$ python -q
>>> import numpy as np
>>> np.set_printoptions(precision=2, suppress=True, linewidth=100, floatmode="fixed")
>>> rd = lambda a: np.round(a, 2) + 0
>>> M = np.array([[-1, 2, 2], [-5, 4, 4], [-2, 1, 2], [2, 3, 3]])
>>> M[1] = M[3]
>>> print(M)
[[-1  2  2]
 [ 2  3  3]
 [-2  1  2]
 [ 2  3  3]]
>>> A2 = np.array([[3, 1, -2], [2, -2, 3], [-2, 2, 3]])
>>> print(np.einsum("ik,kj->ji", M, A2))
[[-3  6 -8  6]
 [-1  2  0  2]
 [14 14 13 14]]
>>> print(np.einsum("ik,kj->ij", M, A2))
[[-3 -1 14]
 [ 6  2 14]
 [-8  0 13]
 [ 6  2 14]]
>>> print(np.vstack([M, A2.T]).shape)
(7, 3)
>>> print(M @ A2)
[[-3 -1 14]
 [ 6  2 14]
 [-8  0 13]
 [ 6  2 14]]
>>> print(np.linalg.matrix_rank(np.vstack([M, A2.T])))
3
>>> print(np.einsum("ij,ij->i", M, M))
[ 9 22  9 22]
>>> q, R = np.linalg.qr(M)
>>> print(rd(q.T @ q))
[[1.00 0.00 0.00]
 [0.00 1.00 0.00]
 [0.00 0.00 1.00]]
>>> print(rd(q @ R))
[[-1.00  2.00  2.00]
 [ 2.00  3.00  3.00]
 [-2.00  1.00  2.00]
 [ 2.00  3.00  3.00]]
>>> t3 = np.stack([M, 4 * M, M[::-1]])
>>> print((t3 @ M.T).shape)
(3, 4, 4)
>>> print(np.linalg.matrix_rank(t3))
[3 3 3]
>>> arr = np.load("a.npy")
>>> print(rd(arr))
[[ 0.95  0.20 -0.06  0.00]
 [ 0.20  0.12  0.25  0.02]
 [-0.06  0.25  0.93  0.00]
 [ 0.00  0.02  0.00  1.00]]
>>> # null space of dimension 1
>>> evals, vecs = np.linalg.eigh(arr)
>>> x0 = np.array([3, 2, 1, 3])
>>> print(rd(x0 @ arr @ x0))
22.15
>>> print(rd(vecs * np.maximum(evals, 0) @ vecs.T))
[[ 0.95  0.20 -0.06  0.00]
 [ 0.20  0.12  0.25  0.02]
 [-0.06  0.25  0.93  0.00]
 [ 0.00  0.02  0.00  1.00]]
>>> K = np.vander(np.arange(3) - 1, 4, increasing=True)
>>> print(K)
[[ 1 -1  1 -1]
 [ 1  0  0  0]
 [ 1  1  1  1]]
>>> print(K.reshape(2, -1))
[[ 1 -1  1 -1  1  0]
 [ 0  0  1  1  1  1]]
>>> print(K.reshape(-1, 2))
[[ 1 -1]
 [ 1 -1]
 [ 1  0]
 [ 0  0]
 [ 1  1]
 [ 1  1]]
>>> t3 = K.reshape(3, 2, -1)
>>> print(t3[:, 0])
[[ 1 -1]
 [ 1  0]
 [ 1  1]]
>>> print(t3.shape)
(3, 2, 2)
>>> print(t3.transpose(1, 0, 2))
[[[ 1 -1]
  [ 1  0]
  [ 1  1]]

 [[ 1 -1]
  [ 0  0]
  [ 1  1]]]
>>> print(np.einsum("ihd,ihd->ih", t3, t3))
[[2 2]
 [1 0]
 [2 2]]
>>> E = np.array([[0, 0, 0, 1], [0, -2, 0, 0], [0, 2, -2, 0], [2, 0, 0, 1]])
>>> print(E)
[[ 0  0  0  1]
 [ 0 -2  0  0]
 [ 0  2 -2  0]
 [ 2  0  0  1]]
>>> # splits into 2 blocks
>>> print(E.shape)
(4, 4)
>>> print(E.sum(axis=1))
[ 1 -2  0  3]
>>> print(E.mean(axis=0))
[ 0.50  0.00 -0.50  0.50]
>>> print(np.linalg.matrix_rank(E))
4
>>> A2 = np.linalg.inv(E)
>>> print(A2)
[[-0.50  0.00  0.00  0.50]
 [-0.00 -0.50 -0.00 -0.00]
 [-0.00 -0.50 -0.50 -0.00]
 [ 1.00  0.00  0.00  0.00]]
>>> print(rd(np.linalg.det(E) * A2))
[[ 4.00  0.00  0.00 -4.00]
 [ 0.00  4.00  0.00  0.00]
 [ 0.00  4.00  4.00  0.00]
 [-8.00  0.00  0.00  0.00]]
>>> print(rd(np.linalg.slogdet(E)[0]))
-1.0
>>> print(E @ A2)
[[1.00 0.00 0.00 0.00]
 [0.00 1.00 0.00 0.00]
 [0.00 0.00 1.00 0.00]
 [0.00 0.00 0.00 1.00]]
>>> print(rd(np.linalg.inv(A2)))
[[ 0.00  0.00  0.00  1.00]
 [ 0.00 -2.00  0.00  0.00]
 [ 0.00  2.00 -2.00  0.00]
 [ 2.00  0.00  0.00  1.00]]
>>> print((np.abs(A2) > 1e-9).astype(int))
[[1 0 0 1]
 [0 1 0 0]
 [0 1 1 0]
 [1 0 0 0]]
>>> print(rd(np.linalg.cond(E)))
3.7
>>> C2 = A2.T @ A2
>>> print(np.diag(C2))
[1.25 0.50 0.25 0.25]
>>> print(rd(np.linalg.svd(A2, compute_uv=False) ** 2))
[1.31 0.65 0.19 0.10]
>>> print(C2)
[[ 1.25  0.00  0.00 -0.25]
 [ 0.00  0.50  0.25  0.00]
 [ 0.00  0.25  0.25  0.00]
 [-0.25  0.00  0.00  0.25]]
>>> print(np.allclose(C2, C2.T))
True
>>> m1 = np.load("m.npy")
>>> print(m1)
[[ 2 -2  1]
 [ 6  2  5]
 [ 1 -3  0]
 [ 5  1  4]
 [ 2 -2  1]]
>>> x0 = np.array([5, 4, 5])
>>> print((m1 @ x0).argmax())
1
>>> print(m1 * x0)
[[ 10  -8   5]
 [ 30   8  25]
 [  5 -12   0]
 [ 25   4  20]
 [ 10  -8   5]]
>>> print(np.sign((m1 @ x0).round(6)))
[ 1  1 -1  1  1]
